In [1]: import numpy as np

In [2]: np.set_printoptions(precision=3, suppress=True, linewidth=100)

In [3]: K = np.loadtxt("sample11.csv", delimiter=",")

In [4]: K
Out[4]: 
array([[-2.,  4., -2.,  4., -2.,  4.],
       [ 4., -8.,  4., -8.,  4., -8.],
       [-4.,  9., -4.,  9., -4.,  9.],
       [-2.,  4., -2.,  4., -2.,  4.],
       [ 4., -8.,  4., -8.,  4., -8.],
       [-4.,  9., -4.,  9., -4.,  9.]])

In [5]: np.argsort(-np.linalg.norm(K, axis=0).round(6), kind="stable")[:3]
Out[5]: array([1, 3, 5])

In [6]: np.linalg.cond(K) > 100
Out[6]: np.True_

In [7]: [round(float(x), 3) for x in np.linalg.svd(K, compute_uv=False)[:3]]
Out[7]: [34.371, 0.781, 0.0]

In [8]: other = np.array([[2, 0], [5, 0]])

In [9]: feats = np.tile(other, (2, 2))

In [10]: feats
Out[10]: 
array([[2, 0, 2, 0],
       [5, 0, 5, 0],
       [2, 0, 2, 0],
       [5, 0, 5, 0]])

In [11]: vec = np.array([2, 3, 1, 0])

In [12]: feats * vec
Out[12]: 
array([[ 4,  0,  2,  0],
       [10,  0,  5,  0],
       [ 4,  0,  2,  0],
       [10,  0,  5,  0]])

In [13]: feats @ np.eye(4)[0]
Out[13]: array([2., 5., 2., 5.])

In [14]: np.sign((feats @ vec).round(6))
Out[14]: array([1, 1, 1, 1])

In [15]: feats @ (2 * vec)
Out[15]: array([12, 30, 12, 30])

In [16]: (feats @ vec).argmax()
Out[16]: np.int64(1)

In [17]: np.einsum("ij,j->i", feats, vec)
Out[17]: array([ 6, 15,  6, 15])

In [18]: arr = np.loadtxt("m.csv", delimiter=",")

In [19]: arr
Out[19]: 
array([[ 3.,  2.,  2.,  3., -2., -2.,  2.],
       [-3., -1.,  0., -3.,  0.,  3.,  2.],
       [ 1.,  2., -4.,  1., -3.,  3.,  1.],
       [ 0.,  0.,  0.,  0.,  0.,  0.,  0.],
       [ 5.,  3.,  3.,  3., -5., -3.,  0.],
       [ 3., -2., -2.,  3., -2.,  0., -5.],
       [ 1.,  2., -4.,  1., -3.,  3.,  1.],
       [ 0.,  0.,  1., -2.,  3.,  2., -2.],
       [ 0., -3., -2.,  0., -2.,  3., -3.],
       [ 2.,  3., -1.,  3., -4.,  1.,  0.],
       [ 2., -3., -5.,  1., -1.,  2., -4.],
       [ 1.,  0., -2., -2., -2.,  1., -1.],
       [ 0.,  0.,  1., -2.,  3.,  2., -2.],
       [ 2.,  1.,  1.,  0., -3., -1., -2.],
       [ 0.,  0.,  0.,  0.,  0.,  0.,  0.],
       [ 4.,  2.,  1., -1., -1.,  1., -1.],
       [ 0.,  0.,  0.,  0.,  0.,  0.,  0.],
       [ 3., -2., -1.,  1.,  1.,  2., -7.],
       [ 1., -3., -3.,  3.,  1.,  1., -3.]])

In [20]: Xc = (arr - arr.mean(axis=0)) / arr.std(axis=0)

In [21]: Xc.std(axis=0)
Out[21]: array([1., 1., 1., 1., 1., 1., 1.])

In [22]: np.argwhere(np.abs(Xc) > 2)
Out[22]: 
array([[ 1,  0],
       [ 4,  0],
       [ 4,  5],
       [17,  6]])

In [23]: b = np.linalg.lstsq(np.delete(Xc, 6, axis=1), Xc[:, 6])[0]

In [24]: b
Out[24]: array([-0.806,  0.794, -0.127,  0.034, -0.157, -0.32 ])

In [25]: np.round(1 - np.var(Xc[:, 6] - np.delete(Xc, 6, axis=1) @ b), 3)
Out[25]: np.float64(0.826)

In [26]: Uu, s, vt = np.linalg.svd(arr, full_matrices=False)

In [27]: np.allclose(Uu * s @ vt, arr)
Out[27]: True

In [28]: Uu.shape, s.shape, vt.shape
Out[28]: ((19, 7), (7,), (7, 7))

In [29]: cent = arr[[11, 3]].astype(float)

In [30]: for _ in range(5):
    ...:     labels = np.linalg.norm(arr[:, None] - cent, axis=-1).argmin(axis=1)
    ...:     cent = np.array([arr[labels == j].mean(axis=0) for j in range(2)])
    ...: 

In [31]: labels
Out[31]: array([1, 1, 0, 1, 1, 0, 0, 1, 0, 1, 0, 0, 1, 1, 1, 1, 1, 0, 0])

In [32]: cent[1] - cent[0]
Out[32]: array([-0.318,  2.034,  3.602, -0.909,  0.557, -1.602,  2.352])

In [33]: np.abs(cent[1] - cent[0]).argmax()
Out[33]: np.int64(2)

In [34]: M = np.loadtxt("case4.csv", delimiter=",")

In [35]: M
Out[35]: 
array([[1.3, 3. , 0. , 6. , 1. , 1. , 5. , 9. ],
       [4. , 5.3, 4. , 0. , 5. , 4. , 9. , 0. ],
       [7. , 1. , 0.3, 2. , 8. , 1. , 6. , 1. ],
       [5. , 9. , 2. , 4.3, 4. , 1. , 9. , 5. ],
       [5. , 7. , 4. , 4. , 9.3, 6. , 5. , 8. ],
       [5. , 3. , 5. , 3. , 2. , 5.3, 2. , 1. ],
       [3. , 9. , 2. , 6. , 6. , 5. , 3.3, 3. ],
       [1. , 3. , 0. , 6. , 1. , 1. , 5. , 9.3]])

In [36]: other = np.linalg.inv(M)

In [37]: np.round(M @ other, 3) + 0
Out[37]: 
array([[1., 0., 0., 0., 0., 0., 0., 0.],
       [0., 1., 0., 0., 0., 0., 0., 0.],
       [0., 0., 1., 0., 0., 0., 0., 0.],
       [0., 0., 0., 1., 0., 0., 0., 0.],
       [0., 0., 0., 0., 1., 0., 0., 0.],
       [0., 0., 0., 0., 0., 1., 0., 0.],
       [0., 0., 0., 0., 0., 0., 1., 0.],
       [0., 0., 0., 0., 0., 0., 0., 1.]])

In [38]: np.round(np.linalg.det(M) * np.linalg.det(other), 3)
Out[38]: np.float64(1.0)

In [39]: np.round(np.linalg.inv(other), 3) + 0
Out[39]: 
array([[1.3, 3. , 0. , 6. , 1. , 1. , 5. , 9. ],
       [4. , 5.3, 4. , 0. , 5. , 4. , 9. , 0. ],
       [7. , 1. , 0.3, 2. , 8. , 1. , 6. , 1. ],
       [5. , 9. , 2. , 4.3, 4. , 1. , 9. , 5. ],
       [5. , 7. , 4. , 4. , 9.3, 6. , 5. , 8. ],
       [5. , 3. , 5. , 3. , 2. , 5.3, 2. , 1. ],
       [3. , 9. , 2. , 6. , 6. , 5. , 3.3, 3. ],
       [1. , 3. , 0. , 6. , 1. , 1. , 5. , 9.3]])

In [40]: other = M / np.sqrt((M ** 2).mean(axis=1, keepdims=True))

In [41]: np.linalg.matrix_rank(M - M.mean(axis=1, keepdims=True))
Out[41]: np.int64(7)

In [42]: np.linalg.norm(other, axis=1)
Out[42]: array([2.828, 2.828, 2.828, 2.828, 2.828, 2.828, 2.828, 2.828])

In [43]: other[5]
Out[43]: array([1.38 , 0.828, 1.38 , 0.828, 0.552, 1.462, 0.552, 0.276])

In [44]: np.linalg.matrix_rank(other) == np.linalg.matrix_rank(M)
Out[44]: np.True_

In [45]: rng = np.random.default_rng(70430)

In [46]: labels = rng.permutation(8)

In [47]: other = M[:, labels] * rng.choice([-1, 1], 8)

In [48]: other
Out[48]: 
array([[-1. ,  0. ,  1. ,  5. , -3. , -6. ,  9. , -1.3],
       [-4. ,  4. ,  5. ,  9. , -5.3, -0. ,  0. , -4. ],
       [-1. ,  0.3,  8. ,  6. , -1. , -2. ,  1. , -7. ],
       [-1. ,  2. ,  4. ,  9. , -9. , -4.3,  5. , -5. ],
       [-6. ,  4. ,  9.3,  5. , -7. , -4. ,  8. , -5. ],
       [-5.3,  5. ,  2. ,  2. , -3. , -3. ,  1. , -5. ],
       [-5. ,  2. ,  6. ,  3.3, -9. , -6. ,  3. , -3. ],
       [-1. ,  0. ,  1. ,  5. , -3. , -6. ,  9.3, -1. ]])

In [49]: Uu, _, vt = np.linalg.svd(M.T @ other)

In [50]: np.round(np.linalg.lstsq(M, other)[0], 3) + 0
Out[50]: 
array([[ 0.,  0.,  0.,  0.,  0.,  0.,  0., -1.],
       [ 0.,  0.,  0.,  0., -1.,  0.,  0.,  0.],
       [ 0.,  1.,  0.,  0.,  0.,  0.,  0.,  0.],
       [ 0.,  0.,  0.,  0.,  0., -1.,  0.,  0.],
       [ 0.,  0.,  1.,  0.,  0.,  0.,  0.,  0.],
       [-1.,  0.,  0.,  0.,  0.,  0.,  0.,  0.],
       [ 0.,  0.,  0.,  1.,  0.,  0.,  0.,  0.],
       [ 0.,  0.,  0.,  0.,  0.,  0.,  1.,  0.]])
